In [1]: import numpy as np

In [2]: from numpy import linalg as LA

In [3]: np.set_printoptions(precision=2, suppress=True, linewidth=140, sign=" ")

In [4]: data = -3 * np.eye(5) + np.ones((5, 5))

In [5]: print(data)
[[-2.  1.  1.  1.  1.]
 [ 1. -2.  1.  1.  1.]
 [ 1.  1. -2.  1.  1.]
 [ 1.  1.  1. -2.  1.]
 [ 1.  1.  1.  1. -2.]]

In [6]: B = data / LA.norm(data, axis=1, keepdims=True)

In [7]: G = B @ B.T

In [8]: print((G - 2 * np.eye(5)).round(6).argmax(axis=1))
[ 1  0  0  0  0]

In [9]: print(LA.norm(B, axis=1))
[ 1.  1.  1.  1.  1.]

In [10]: print(G)
[[ 1.   -0.12 -0.12 -0.12 -0.12]
 [-0.12  1.   -0.12 -0.12 -0.12]
 [-0.12 -0.12  1.   -0.12 -0.12]
 [-0.12 -0.12 -0.12  1.   -0.12]
 [-0.12 -0.12 -0.12 -0.12  1.  ]]

In [11]: P = np.triu(np.array([[-2, 2, -2, 2, -2],
    ...:     [2, 1, -1, -2, 0],
    ...:     [1, 1, -1, -1, -2],
    ...:     [-1, 2, 0, -2, -1],
    ...:     [-1, 2, 0, 2, 2]]), 1) + np.eye(5)

In [12]: B = P @ data @ LA.inv(P)

In [13]: print(LA.matrix_rank(B))
5

In [14]: print(P @ data - data @ P)
[[ 0. -2.  3.  1.  5.]
 [-3. -5.  0. -2.  2.]
 [-3. -5.  0. -2.  2.]
 [-1. -3.  2.  0.  4.]
 [ 0. -2.  3.  1.  5.]]

In [15]: K = np.loadtxt("m.csv", delimiter=",")

In [16]: print(K)
[[-0.44 -0.3  -0.07 -0.34  0.77]
 [-0.37 -0.4   0.53  0.64 -0.04]
 [-0.22 -0.67 -0.33 -0.3  -0.55]
 [ 0.59 -0.38  0.59 -0.39  0.08]
 [ 0.52 -0.39 -0.5   0.48  0.31]]

In [17]: r0 = np.array([2, 2, 1, 1, 1])

In [18]: B = K + np.outer(r0, np.eye(5)[2])

In [19]: print(LA.matrix_rank(B - K))
1

In [20]: print(B)
[[-0.44 -0.3   1.93 -0.34  0.77]
 [-0.37 -0.4   2.53  0.64 -0.04]
 [-0.22 -0.67  0.67 -0.3  -0.55]
 [ 0.59 -0.38  1.59 -0.39  0.08]
 [ 0.52 -0.39  0.5   0.48  0.31]]

In [21]: print(round(LA.det(B) / LA.det(K), 2), round(float(1 + LA.solve(K, r0)[2]), 2))
1.69 1.69

In [22]: print(np.round(K.T @ K, 2) + 0)
[[ 1.  0.  0.  0.  0.]
 [ 0.  1.  0.  0.  0.]
 [ 0.  0.  1.  0.  0.]
 [ 0.  0.  0.  1.  0.]
 [ 0.  0.  0.  0.  1.]]

In [23]: print(round(float(K[:, 4] @ K[:, 2]), 2))
0.0

In [24]: print(LA.norm(K, axis=0))
[ 1.  1.  1.  1.  1.]

In [25]: vec = np.array([3, -2, -1, -2, -2])

In [26]: rhs = K @ vec

In [27]: print(rhs)
[-1.54 -2.06  2.7   2.56  1.24]

In [28]: print(LA.solve(K, rhs))
[ 3. -2. -1. -2. -2.]

In [29]: print(np.round(LA.solve(K, K[:, 4]), 2) + 0)
[ 0.  0.  0.  0.  1.]

In [30]: F = np.loadtxt("layer3.csv", delimiter=",")

In [31]: print(F)
[[-0.73  0.62  0.27 -0.11]
 [-0.41 -0.27 -0.11  0.86]
 [-0.54 -0.68 -0.11 -0.48]
 [-0.09  0.29 -0.95 -0.08]]

In [32]: vec = np.array([9, 4, 4, -6])

In [33]: print(4 - LA.matrix_rank(F - np.eye(4), tol=1e-8))
1

In [34]: print(F.T @ (F @ vec))
[ 9.  4.  4. -6.]

In [35]: print(np.sort(np.abs(np.degrees(np.angle(LA.eigvals(F))))))
[   0.    126.41  126.41  180.  ]

In [36]: print(round(float(LA.norm(vec)), 2), np.round(LA.norm(F @ vec), 2))
12.21 12.21

In [37]: Uu, sigma, VT = LA.svd(F, full_matrices=False)

In [38]: print(np.allclose(Uu * sigma @ VT, F))
True

In [39]: print(np.round(VT @ VT.T, 2) + 0)
[[ 1.  0.  0.  0.]
 [ 0.  1.  0.  0.]
 [ 0.  0.  1.  0.]
 [ 0.  0.  0.  1.]]

In [40]: print(np.round(Uu.T @ Uu, 2) + 0)
[[ 1.  0.  0.  0.]
 [ 0.  1.  0.  0.]
 [ 0.  0.  1.  0.]
 [ 0.  0.  0.  1.]]

In [41]: print(np.round(Uu.T @ F @ VT.T, 2) + 0)
[[ 1.  0.  0.  0.]
 [ 0.  1.  0.  0.]
 [ 0.  0.  1.  0.]
 [ 0.  0.  0.  1.]]

In [42]: print(sigma)
[ 1.  1.  1.  1.]

In [43]: print((sigma > 1e-8).sum())
4

In [44]: def softmax(z):
    ...:     e = np.exp(z - z.max(axis=-1, keepdims=True))
    ...:     return e / e.sum(axis=-1, keepdims=True)
    ...: 

In [45]: print(softmax(F[2]))
[ 0.22  0.2   0.34  0.24]

In [46]: print(np.round(softmax(10 * F[2]), 2) + 0)
[ 0.01  0.    0.96  0.02]

In [47]: att = F @ F.T / np.sqrt(4)

In [48]: print(softmax(att).round(6).argmax(axis=1))
[ 0  1  2  3]

In [49]: print(softmax(att))
[[ 0.35  0.22  0.22  0.22]
 [ 0.22  0.35  0.22  0.22]
 [ 0.22  0.22  0.35  0.22]
 [ 0.22  0.22  0.22  0.35]]

In [50]: print(LA.matrix_power(F, 2))
[[ 0.14 -0.83 -0.19  0.5 ]
 [ 0.39  0.14 -0.89 -0.2 ]
 [ 0.78 -0.22  0.4  -0.43]
 [ 0.47  0.49  0.12  0.72]]

In [51]: print(np.round(np.abs(LA.eigvals(F)).max(), 2))
1.0

In [52]: print(np.allclose(F, F.T))
False

In [53]: print(np.sort(np.abs(LA.eigvals(F))))
[ 1.  1.  1.  1.]

In [54]: print((F - F.T) / 2)
[[ 0.    0.52  0.41 -0.01]
 [-0.52  0.    0.28  0.29]
 [-0.41 -0.28  0.    0.23]
 [ 0.01 -0.29 -0.23  0.  ]]

In [55]: print((F + F.T) / 2)
[[-0.73  0.11 -0.14 -0.1 ]
 [ 0.11 -0.27 -0.39  0.58]
 [-0.14 -0.39 -0.11 -0.72]
 [-0.1   0.58 -0.72 -0.08]]

In [56]: print(round(LA.det(F), 2))
-1.0

In [57]: r0 = np.array([9, -8, -7]) + 0.5

In [58]: m1 = np.outer(r0, r0) / (r0 @ r0)

In [59]: print(m1)
[[ 0.48 -0.38 -0.33]
 [-0.38  0.3   0.26]
 [-0.33  0.26  0.22]]

In [60]: ang = np.radians(37)

In [61]: R = np.eye(3)

In [62]: R[1, 1] = R[0, 0] = np.cos(ang)

In [63]: R[1, 0], R[0, 1] = -np.sin(ang), np.sin(ang)

In [64]: print(R)
[[ 0.8  0.6  0. ]
 [-0.6  0.8  0. ]
 [ 0.   0.   1. ]]

In [65]: B = m1 @ R.T

In [66]: print(np.allclose(LA.norm(m1, axis=1), LA.norm(B, axis=1)))
True

In [67]: print(np.round(LA.svd(m1, compute_uv=False), 2) + 0, np.round(LA.svd(B, compute_uv=False), 2) + 0)
[ 1.  0.  0.] [ 1.  0.  0.]

In [68]: print(np.round(LA.det(R), 2), np.round(np.trace(R), 2))
1.0 2.6
